% python3 -q
>>> import numpy as np
>>> np.set_printoptions(suppress=True, linewidth=200)
>>> q, _ = np.linalg.qr(np.array([[0.4, -0.8, 1.6], [0.6, 0.4, 1.1], [-0.4, 0.8, -1.0]]))
>>> evecs, _ = np.linalg.qr(np.array([[-1.2, -1.7, 1.1], [-0.8, 0.0, 0.0], [-0.1, -0.5, 0.0]]))
>>> sig = 3 * 0.7 ** np.arange(3)
>>> W0 = q[:, :3] * sig @ evecs[:3]
>>> print(W0.round(1))
[[ 0.5 -1.1  1.7]
 [ 2.6  0.1  0.2]
 [-0.7  2.   0.2]]
>>> f = np.array([-1, -1, -2])
>>> A2 = W0 + np.outer(f, np.eye(3)[2])
>>> print(np.linalg.matrix_rank(np.linalg.inv(A2) - np.linalg.inv(W0), tol=1e-8))
1
>>> A2 = np.array([[-7, 1, 7], [4, 6, -6]])
>>> C = np.kron(A2, W0)
>>> print(C.shape)
(6, 9)
>>> rng = np.random.default_rng(27924)
>>> z = rng.permutation(3)
>>> A2 = W0[:, z] * rng.choice([-1, 1], 3)
>>> print(A2.round(1))
[[ 0.5  1.7  1.1]
 [ 2.6  0.2 -0.1]
 [-0.7  0.2 -2. ]]
>>> left, _, VT = np.linalg.svd(W0.T @ A2)
>>> print(np.round(left @ VT, 1) + 0)
[[ 1.  0.  0.]
 [ 0.  0. -1.]
 [ 0.  1.  0.]]
>>> print(np.round(np.linalg.lstsq(W0, A2)[0], 1) + 0)
[[ 1.  0.  0.]
 [ 0.  0. -1.]
 [ 0.  1.  0.]]
>>> f = np.array([0, -1]) + 0.5
>>> feats = np.outer(f, f) / (f @ f)
>>> print(feats)
[[ 0.5 -0.5]
 [-0.5  0.5]]
>>> left, sig, VT = np.linalg.svd(feats)
>>> evecs = VT[:(sig > 1e-8).sum()]
>>> x = feats[1] + 5 * feats[0] + rng.integers(2) * np.eye(2)[1]
>>> print(x)
[ 2. -1.]
>>> print(np.linalg.matrix_rank(np.vstack([feats, x])))
2
>>> print(np.round(evecs.T @ evecs, 1))
[[ 0.5 -0.5]
 [-0.5  0.5]]
>>> x = np.array([1, -5])
>>> print(feats @ np.ones(2))
[0. 0.]
>>> print(feats @ np.eye(2)[0])
[ 0.5 -0.5]
>>> print(feats * x)
[[ 0.5  2.5]
 [-0.5 -2.5]]
>>> print(np.einsum("ij,j->i", feats, x))
[ 3. -3.]
>>> M = np.array([[1, 2, 1], [2, 1, 2], [1, 2, 1]])
>>> w1 = np.array([[1, -3, 1], [-1, -1, -1], [-2, 0, -2]])
>>> coef = np.array([1, 2, 3])
>>> H = np.maximum(M @ w1 + coef, 0)
>>> print(np.linalg.matrix_rank(H))
0
>>> print((H > 0).astype(int))
[[0 0 0]
 [0 0 0]
 [0 0 0]]
>>> C = np.array([[5, 1], [1, 5], [2, 0]])
>>> print((H @ C).round(6).argmax(axis=1))
[0 0 0]
>>> r = np.linalg.matrix_rank(M)
>>> print(r)
2
>>> null = np.linalg.svd(M)[2][r:].T
>>> print(np.round(M @ null, 1) + 0)
[[0.]
 [0.]
 [0.]]
>>> print([int(np.linalg.matrix_rank(np.delete(M, i, axis=0))) for i in range(3)])
[2, 1, 2]
>>> print(np.round(null @ null.T, 1) + 0)
[[ 0.5  0.  -0.5]
 [ 0.   0.   0. ]
 [-0.5  0.   0.5]]
>>> print(np.allclose(M @ null, 0))
True
>>> print(null.shape)
(3, 1)
>>> w, evecs = np.linalg.eigh(M)
>>> x = np.array([0, 0, 1])
>>> print(np.round(np.linalg.eigvalsh(M[1:, 1:]), 1))
[-1.  3.]
>>> print((np.sign(evecs[:, -1].round(6)) == np.sign(evecs[0, -1].round(6))).astype(int))
[1 1 1]
>>> print(x @ M @ x)
1
>>> z = rng.permutation(3)
>>> print(z)
[2 0 1]
>>> A2 = M[z][:, z]
>>> print(A2)
[[1 1 2]
 [1 1 2]
 [2 2 1]]
>>> print(round(float(np.linalg.det(A2)), 1), round(float(np.linalg.det(M[z])), 1))
0.0 0.0
>>> print(np.diag(A2))
[1 1 1]
>>> K = np.load("case15.npy")
>>> print(K)
[[ 0  2  0]
 [ 0  0 -3]
 [ 0  0  0]]
>>> left, sig, VT = np.linalg.svd(K)
>>> evecs = VT[:(sig > 1e-8).sum()]
>>> x = K[2] + -1 * K[0] + rng.integers(2) * np.eye(3)[2]
>>> print(x)
[ 0. -2.  0.]
>>> print(np.diag(evecs.T @ evecs))
[0. 1. 1.]
>>> print(np.linalg.matrix_rank(np.vstack([K, x])))
2
>>> print(np.allclose(evecs.T @ evecs @ x, x))
True
>>> print(round(np.linalg.norm(x - evecs.T @ evecs @ x), 1))
0.0
>>> left, sig = np.linalg.svd(K)
Traceback (most recent call last):
  File "<python-input-71>", line 1, in <module>
    left, sig = np.linalg.svd(K)
    ^^^^^^^^^
ValueError: too many values to unpack (expected 2)
>>> left, sig, VT = np.linalg.svd(K, full_matrices=False)
>>> print(np.allclose(left * sig @ VT, K))
True
>>> print((sig > 1e-8).sum())
2
>>> print(np.round(sig / sig[0], 1))
[1.  0.7 0. ]
>>> print(left.shape, sig.shape, VT.shape)
(3, 3) (3,) (3, 3)
>>> print(round(float(np.sqrt((sig ** 2).sum())), 1), np.round(np.linalg.norm(K), 1))
3.6 3.6
>>> print(VT @ VT.T)
[[1. 0. 0.]
 [0. 1. 0.]
 [0. 0. 1.]]
>>> print(np.abs(VT[0]))
[0. 0. 1.]
>>> print(left.T @ left)
[[1. 0. 0.]
 [0. 1. 0.]
 [0. 0. 1.]]
>>> C = 3 * np.array([[0.8, 1.0, -2.3], [-1.4, 0.0, -1.3]])
>>> z = rng.integers(0, 2, 20)
>>> A = C[z] + rng.normal(size=(20, 3))
>>> print(A.round(1) + 0)
[[-4.8  0.  -2. ]
 [ 1.8  2.5 -7.6]
 [ 2.5  2.6 -8. ]
 [ 1.4  2.9 -6.6]
 [ 4.2  4.3 -6.9]
 [-3.7  0.4 -2.6]
 [-3.7 -2.  -3.8]
 [-3.1 -2.3 -5.4]
 [-3.9 -0.1 -3.1]
 [-5.2 -0.2 -6.5]
 [ 3.   3.9 -5.9]
 [-4.   2.  -5. ]
 [-4.8  0.4 -3.1]
 [-5.5  0.5 -4.5]
 [-5.4 -1.1 -5.6]
 [ 2.6  3.4 -6.7]
 [ 1.5  2.9 -6.4]
 [ 2.7  3.9 -7.7]
 [ 1.8  1.6 -6.8]
 [ 4.1  2.7 -5.9]]
>>> left, sig = np.linalg.svd(A)
Traceback (most recent call last):
  File "<python-input-85>", line 1, in <module>
    left, sig = np.linalg.svd(A)
    ^^^^^^^^^
ValueError: too many values to unpack (expected 2)
>>> left, sig, VT = np.linalg.svd(A, full_matrices=False)
>>> print((sig > 1e-8).sum())
3
>>> print(sig.round(1))
[27.  17.5  4.5]
>>> A2 = np.c_[A[:, :2] @ np.array([[2, 0], [2, 3]]), np.array([2, 4, 5, -3, 4, -4, 4, -5, 2, 2, -4, -4, 3, 5, -1, 5, 1, 2, -4, 2])]
>>> print(A2.round(1) + 0)
[[ -9.5   0.    2. ]
 [  8.8   7.6   4. ]
 [ 10.2   7.7   5. ]
 [  8.5   8.7  -3. ]
 [ 16.9  12.9   4. ]
 [ -6.6   1.3  -4. ]
 [-11.4  -5.9   4. ]
 [-10.9  -7.   -5. ]
 [ -8.1  -0.4   2. ]
 [-10.7  -0.6   2. ]
 [ 13.9  11.7  -4. ]
 [ -4.1   5.9  -4. ]
 [ -8.8   1.1   3. ]
 [-10.    1.4   5. ]
 [-12.9  -3.2  -1. ]
 [ 12.1  10.3   5. ]
 [  8.6   8.6   1. ]
 [ 13.2  11.7   2. ]
 [  7.    4.9  -4. ]
 [ 13.6   8.1   2. ]]
>>> print(np.linalg.matrix_rank(A2))
3
>>> print(np.round(np.linalg.norm(np.linalg.qr(A)[0].T @ A2, axis=0) ** 2 / ((A2 ** 2).sum(axis=0) + 1e-12), 1))
[1.  1.  0.1]
